In [1]: import numpy as np

In [2]: from numpy import linalg as LA

In [3]: np.set_printoptions(precision=1, suppress=True, linewidth=140)

In [4]: M = np.array([[1.9, -0.5, 1.5, 1.3, 0.7, -0.4, -1.0, 0.1, 0.5, -1.0, 0.4, -0.1],
   ...:     [0.3, 0.3, -0.1, -1.0, -0.6, 1.9, 0.3, 0.7, 0.3, -1.0, 0.6, -0.1],
   ...:     [-1.0, -0.2, 1.6, -0.6, 2.2, -0.7, -1.1, -1.5, -1.1, -0.7, 0.1, 0.8],
   ...:     [1.6, 0.7, 0.8, 1.5, 1.0, 1.1, -0.4, 0.8, 0.4, -1.4, -0.8, 0.7],
   ...:     [-0.6, 0.5, -0.2, 0.7, -0.6, -1.4, -1.0, -2.4, 1.5, -0.2, 1.2, -0.8],
   ...:     [-0.2, 0.3, -0.5, -1.1, 0.6, 1.1, -1.7, -1.0, 0.4, 1.1, -0.2, -0.1]])

In [5]: M[:, 8] *= 3

In [6]: M
Out[6]: 
array([[ 1.9, -0.5,  1.5,  1.3,  0.7, -0.4, -1. ,  0.1,  1.5, -1. ,  0.4, -0.1],
       [ 0.3,  0.3, -0.1, -1. , -0.6,  1.9,  0.3,  0.7,  0.9, -1. ,  0.6, -0.1],
       [-1. , -0.2,  1.6, -0.6,  2.2, -0.7, -1.1, -1.5, -3.3, -0.7,  0.1,  0.8],
       [ 1.6,  0.7,  0.8,  1.5,  1. ,  1.1, -0.4,  0.8,  1.2, -1.4, -0.8,  0.7],
       [-0.6,  0.5, -0.2,  0.7, -0.6, -1.4, -1. , -2.4,  4.5, -0.2,  1.2, -0.8],
       [-0.2,  0.3, -0.5, -1.1,  0.6,  1.1, -1.7, -1. ,  1.2,  1.1, -0.2, -0.1]])

In [7]: T = np.stack([M, -1 * M, M[::-1]])

In [8]: np.einsum("bij,cij->bc", T, T)
Out[8]: 
array([[ 101.4, -101.4,   -7.3],
       [-101.4,  101.4,    7.3],
       [  -7.3,    7.3,  101.4]])

In [9]: T.shape
Out[9]: (3, 6, 12)

In [10]: T.sum(axis=0)
Out[10]: 
array([[-0.2,  0.3, -0.5, -1.1,  0.6,  1.1, -1.7, -1. ,  1.2,  1.1, -0.2, -0.1],
       [-0.6,  0.5, -0.2,  0.7, -0.6, -1.4, -1. , -2.4,  4.5, -0.2,  1.2, -0.8],
       [ 1.6,  0.7,  0.8,  1.5,  1. ,  1.1, -0.4,  0.8,  1.2, -1.4, -0.8,  0.7],
       [-1. , -0.2,  1.6, -0.6,  2.2, -0.7, -1.1, -1.5, -3.3, -0.7,  0.1,  0.8],
       [ 0.3,  0.3, -0.1, -1. , -0.6,  1.9,  0.3,  0.7,  0.9, -1. ,  0.6, -0.1],
       [ 1.9, -0.5,  1.5,  1.3,  0.7, -0.4, -1. ,  0.1,  1.5, -1. ,  0.4, -0.1]])

In [11]: LA.norm(T, axis=(1, 2))
Out[11]: array([10.1, 10.1, 10.1])
